In [1]: import numpy as np

In [2]: np.set_printoptions(precision=2, suppress=True, linewidth=100, legacy="1.25")

In [3]: mat = np.loadtxt("m.csv", delimiter=",")

In [4]: print(mat)
[[ 0.1  -1.4   0.   -0.6  -0.3  -0.4   0.6   0.  ]
 [-1.5  -0.4  -1.4  -1.1   0.8  -0.2   2.5   0.1 ]
 [ 0.5  -0.1   0.6   0.5   0.8   3.   -0.2   0.  ]
 [ 0.2   0.1  -1.6   0.3   0.1   0.6   0.2  -0.1 ]
 [-0.3   1.    0.2   0.3   0.4  -0.6  -0.5   2.3 ]
 [-0.9  -2.2  -0.4   0.    0.9  -1.1   0.2   1.7 ]
 [-0.09 -1.39 -0.66 -0.74  1.96 -0.95 -0.12  1.76]
 [-0.3  -2.5   0.3  -1.1   0.2  -0.3  -0.7   1.  ]
 [ 0.   -1.4  -0.7  -0.7   1.9  -1.   -0.2   1.7 ]]

In [5]: x0 = np.array([3, 1, -1, -3, -3, -2, 3, -2])

In [6]: target = mat @ x0

In [7]: print(np.round(np.linalg.pinv(mat) @ mat, 2) + 0)
[[1. 0. 0. 0. 0. 0. 0. 0.]
 [0. 1. 0. 0. 0. 0. 0. 0.]
 [0. 0. 1. 0. 0. 0. 0. 0.]
 [0. 0. 0. 1. 0. 0. 0. 0.]
 [0. 0. 0. 0. 1. 0. 0. 0.]
 [0. 0. 0. 0. 0. 1. 0. 0.]
 [0. 0. 0. 0. 0. 0. 1. 0.]
 [0. 0. 0. 0. 0. 0. 0. 1.]]

In [8]: np.linalg.solve(mat.T @ mat, mat.T @ target)
Out[8]: array([ 3.,  1., -1., -3., -3., -2.,  3., -2.])

In [9]: np.linalg.lstsq(mat, target)[0]
Out[9]: array([ 3.,  1., -1., -3., -3., -2.,  3., -2.])

In [10]: rng = np.random.default_rng(728856)

In [11]: target = target + 0.3 * rng.normal(size=9)

In [12]: target
Out[12]: array([  4.45,   5.46, -10.19,   0.38,  -7.25,  -7.67,  -7.07,  -4.8 ,  -5.84])

In [13]: b, *_ = np.linalg.lstsq(mat, target)

In [14]: print(b.round())
[ 3.  1. -1. -3. -3. -2.  3. -2.]

In [15]: print(round(np.linalg.norm(target - mat @ b), 2))
0.63

In [16]: X = np.array([[5, -6, -9, -7, -5, 2, 2],
    ...:     [0, 2, -5, -3, 1, 4, -9],
    ...:     [0, 0, 8, 0, -2, 5, 9],
    ...:     [0, 0, 0, 7, -6, -3, 5],
    ...:     [0, 0, 0, 0, -1, 5, 0],
    ...:     [0, 0, 0, 0, 0, -3, 9],
    ...:     [0, 0, 0, 0, 0, 0, -7]])

In [17]: X
Out[17]: 
array([[ 5, -6, -9, -7, -5,  2,  2],
       [ 0,  2, -5, -3,  1,  4, -9],
       [ 0,  0,  8,  0, -2,  5,  9],
       [ 0,  0,  0,  7, -6, -3,  5],
       [ 0,  0,  0,  0, -1,  5,  0],
       [ 0,  0,  0,  0,  0, -3,  9],
       [ 0,  0,  0,  0,  0,  0, -7]])

In [18]: np.sort(np.linalg.eigvals(X))
Out[18]: array([-7., -3., -1.,  2.,  5.,  7.,  8.])

In [19]: X @ X
Out[19]: 
array([[ 25, -42, -87, -66,  34, -69, -48],
       [  0,   4, -50, -27,  29, -15,  21],
       [  0,   0,  64,   0, -14,  15,  54],
       [  0,   0,   0,  49, -36, -42, -27],
       [  0,   0,   0,   0,   1, -20,  45],
       [  0,   0,   0,   0,   0,   9, -90],
       [  0,   0,   0,   0,   0,   0,  49]])

In [20]: np.linalg.matrix_rank(X - X[0, 0] * np.eye(7))
Out[20]: 6

In [21]: print([int(np.linalg.matrix_rank(np.linalg.matrix_power(X, p))) for p in range(1, 8)])
[7, 7, 7, 7, 7, 7, 7]

In [22]: Uu, sig, vt = np.linalg.svd(X)

In [23]: print(sig)
[20.1  15.07 10.65  7.47  3.97  1.37  0.09]

In [24]: np.argmax(sig[:-1] / (sig[1:] + 1e-6)) + 1
Out[24]: 6

In [25]: M2 = Uu[:, :6] @ np.diag(sig[:6]) @ vt[:6]

In [26]: np.linalg.matrix_rank(M2)
Out[26]: 6

In [27]: print(np.linalg.matrix_rank(X, rtol=0.05))
6

In [28]: np.round(np.linalg.norm(X - M2) / np.linalg.norm(X), 2)
Out[28]: 0.0

In [29]: print(round(float(np.abs(X - M2).max()), 2))
0.06

In [30]: labels = rng.permutation(7)

In [31]: M2 = X[:, labels] * rng.choice([-1, 1], 7)

In [32]: M2
Out[32]: 
array([[ 2, -9,  5,  2, -7,  6,  5],
       [ 4, -5,  0, -9, -3, -2, -1],
       [ 5,  8,  0,  9,  0,  0,  2],
       [-3,  0,  0,  5,  7,  0,  6],
       [ 5,  0,  0,  0,  0,  0,  1],
       [-3,  0,  0,  9,  0,  0,  0],
       [ 0,  0,  0, -7,  0,  0,  0]])

In [33]: Uu, _, vt = np.linalg.svd(X.T @ M2)

In [34]: labels
Out[34]: array([5, 2, 0, 6, 3, 1, 4])

In [35]: np.round(Uu @ vt, 2) + 0
Out[35]: 
array([[ 0.,  0.,  1.,  0.,  0.,  0.,  0.],
       [ 0.,  0.,  0.,  0.,  0., -1.,  0.],
       [ 0.,  1.,  0.,  0.,  0.,  0.,  0.],
       [ 0.,  0.,  0.,  0.,  1.,  0.,  0.],
       [ 0.,  0.,  0.,  0.,  0.,  0., -1.],
       [ 1.,  0.,  0.,  0.,  0.,  0.,  0.],
       [ 0.,  0.,  0.,  1.,  0.,  0.,  0.]])

In [36]: np.round(np.linalg.lstsq(X, M2)[0], 2) + 0
Out[36]: 
array([[ 0.,  0.,  1.,  0.,  0.,  0.,  0.],
       [ 0.,  0.,  0.,  0.,  0., -1.,  0.],
       [ 0.,  1.,  0.,  0.,  0.,  0.,  0.],
       [ 0.,  0.,  0.,  0.,  1.,  0.,  0.],
       [ 0.,  0.,  0.,  0.,  0.,  0., -1.],
       [ 1.,  0.,  0.,  0.,  0.,  0.,  0.],
       [ 0.,  0.,  0.,  1.,  0.,  0.,  0.]])

In [37]: np.linalg.svd(M2, compute_uv=False)
Out[37]: array([20.1 , 15.07, 10.65,  7.47,  3.97,  1.37,  0.09])

In [38]: M2 - M2[0]
Out[38]: 
array([[  0,   0,   0,   0,   0,   0,   0],
       [  2,   4,  -5, -11,   4,  -8,  -6],
       [  3,  17,  -5,   7,   7,  -6,  -3],
       [ -5,   9,  -5,   3,  14,  -6,   1],
       [  3,   9,  -5,  -2,   7,  -6,  -4],
       [ -5,   9,  -5,   7,   7,  -6,  -5],
       [ -2,   9,  -5,  -9,   7,  -6,  -5]])

In [39]: M2.sum(axis=0)
Out[39]: array([10, -6,  5,  9, -3,  4, 13])

In [40]: np.abs(M2).max()
Out[40]: 9

In [41]: np.linalg.rank(M2)
Traceback (most recent call last):
  Cell In[41], line 1
    np.linalg.rank(M2)
AttributeError: module 'numpy.linalg' has no attribute 'rank'


In [42]: sig = 3 * 0.7 ** np.arange(6)

In [43]: O, _ = np.linalg.qr(np.array([[0.7, -0.5, -1.8, -0.5, -0.3, -0.9],
    ...:     [1.7, -0.5, 1.3, -0.6, -1.3, 0.3],
    ...:     [0.7, 1.0, 0.7, -0.4, -1.0, 0.9],
    ...:     [-1.1, -2.6, 0.0, 0.9, -0.7, 0.9],
    ...:     [0.1, -0.6, 0.5, 1.7, -0.3, -0.5],
    ...:     [1.3, -1.4, -1.1, 0.6, 2.1, -0.4]]))

In [44]: F = rng.normal(size=(29, 6)) * sig @ O

In [45]: F
Out[45]: 
array([[ 0.59,  1.01,  4.14,  0.15, -1.49,  1.6 ],
       [-0.22,  0.26,  2.15, -1.08, -1.63,  1.68],
       [-1.37, -0.09,  4.66,  1.22, -4.67,  0.36],
       [ 1.46,  0.52, -0.11,  1.86,  1.83, -0.03],
       [ 2.45, -1.71,  2.01, -0.37,  1.15, -2.19],
       [-3.84, -1.6 , -0.96, -1.84, -2.79,  0.15],
       [ 1.93, -0.26,  1.14,  0.68, -1.67,  0.19],
       [-0.6 , -1.39,  0.53, -0.37, -1.69,  0.36],
       [-1.22, -1.63,  3.49, -2.63, -3.36, -1.13],
       [ 0.93,  1.23, -1.17,  1.19,  0.03,  2.62],
       [-0.22,  0.38, -0.06, -0.55,  0.38, -0.89],
       [ 1.18, -0.84,  0.82,  0.3 ,  0.72,  1.35],
       [-1.15, -0.5 ,  2.98, -0.3 , -2.84,  0.73],
       [-0.03,  0.58, -1.6 ,  1.21,  2.28, -1.09],
       [ 1.48, -1.4 , -3.07,  0.5 ,  2.71, -1.73],
       [ 0.1 , -0.47, -0.23, -0.13, -0.3 , -0.02],
       [ 1.74,  1.44, -0.97,  0.81,  1.03,  1.2 ],
       [ 0.27, -0.11, -1.53, -0.18,  1.  ,  0.7 ],
       [ 0.4 ,  0.04, -1.86, -1.21,  1.64,  0.65],
       [ 2.66,  0.47, -0.69,  1.71,  2.55,  0.69],
       [ 0.48,  0.52,  1.27,  0.75, -0.27,  0.37],
       [ 0.27, -2.98,  4.81,  0.02, -3.96, -1.37],
       [ 0.22, -0.91, -0.34,  0.59,  1.27, -0.51],
       [ 3.13,  0.39, -3.39,  1.65,  3.51,  1.03],
       [-0.15,  1.13,  1.76, -0.53, -0.34,  1.18],
       [ 0.15,  1.04, -0.9 ,  0.97,  1.45, -0.19],
       [-2.05, -1.64,  4.78, -1.19, -5.06, -1.56],
       [ 1.16,  0.45,  2.1 ,  1.37,  0.27,  0.64],
       [-2.88, -0.71, -4.92, -1.23,  0.36, -2.3 ]])

In [46]: basis = F[[12, 22]].astype(float)

In [47]: for _ in range(7):
    ...:     labels = np.linalg.norm(F[:, None] - basis, axis=-1).argmin(axis=1)
    ...:     basis = np.array([F[labels == j].mean(axis=0) for j in range(2)])
    ...: 

In [48]: labels
Out[48]: array([0, 0, 0, 1, 1, 0, 1, 0, 0, 1, 1, 1, 0, 1, 1, 1, 1, 1, 1, 1, 1, 0, 1, 1, 0, 1, 0, 1, 1])

In [49]: np.abs(basis[1] - basis[0]).argmax()
Out[49]: 4
